$ python -q
>>> import numpy as np
>>> np.set_printoptions(precision=2, suppress=True, linewidth=200)
>>> rnd = lambda a: np.round(a, 2) + 0
>>> E = np.load("sample8.npy")
>>> E
array([[ 0.27, -0.42,  2.76],
       [ 0.3 ,  2.47,  0.45],
       [-2.81, -0.06, -0.02]])
>>> O, r_ = np.linalg.qr(E)
>>> rnd(O @ r_)
array([[ 0.27, -0.42,  2.76],
       [ 0.3 ,  2.47,  0.45],
       [-2.81, -0.06, -0.02]])
>>> rnd(r_)
array([[-2.84, -0.28, -0.33],
       [ 0.  , -2.49,  0.06],
       [ 0.  ,  0.  ,  2.78]])
>>> O.shape, r_.shape
((3, 3), (3, 3))
>>> rnd(O)
array([[-0.1 ,  0.18,  0.98],
       [-0.11, -0.98,  0.17],
       [ 0.99, -0.09,  0.11]])
>>> vec = np.array([-3, 1, -3])
>>> target = E @ vec
>>> rnd(target)
array([-9.51,  0.22,  8.43])
>>> rnd(np.linalg.solve(E, target))
array([-3.,  1., -3.])
>>> rnd(np.linalg.solve(E, E[:, 1]))
array([0., 1., 0.])
>>> rnd(np.linalg.solve(E, -1 * target))
array([ 3., -1.,  3.])
>>> vec = np.array([0, 3, -2])
>>> np.linalg.norm(E @ vec) <= np.linalg.norm(E, 2) * np.linalg.norm(vec) + 1e-9
np.True_
>>> (E @ vec).argmax()
np.int64(1)
>>> E @ np.eye(3)[1]
array([-0.42,  2.47, -0.06])
>>> arr = np.array([[0, 0, 0, 4], [-3, 0, 0, 0], [0, 5, 0, 0], [0, 0, 5, 0]])
>>> rnd(np.linalg.pinv(arr))
array([[ 0.  , -0.33,  0.  ,  0.  ],
       [ 0.  ,  0.  ,  0.2 ,  0.  ],
       [ 0.  ,  0.  ,  0.  ,  0.2 ],
       [ 0.25,  0.  ,  0.  ,  0.  ]])
>>> arr @ arr.T
array([[16,  0,  0,  0],
       [ 0,  9,  0,  0],
       [ 0,  0, 25,  0],
       [ 0,  0,  0, 25]])
>>> rnd(np.linalg.svd(arr, compute_uv=False))
array([5., 5., 4., 3.])
>>> feats = np.load("m.npy")
>>> feats
array([[-0.9 , -0.06,  0.2 ],
       [ 1.71,  0.45, -0.54],
       [ 0.06, -0.36,  0.16]])
>>> # column 0 is much longer than the rest
>>> O, vecs = np.linalg.qr(arr[:, :3])[0], np.linalg.qr(arr[:, 3:])[0]
>>> sigma = np.linalg.svd(O.T @ vecs, compute_uv=False)
>>> np.degrees(np.arccos(sigma.clip(0, 1)))
array([90.])
>>> (sigma > 0.9).sum()
np.int64(0)
>>> rnd(np.linalg.norm(O @ O.T - vecs @ vecs.T, 2))
np.float64(1.0)
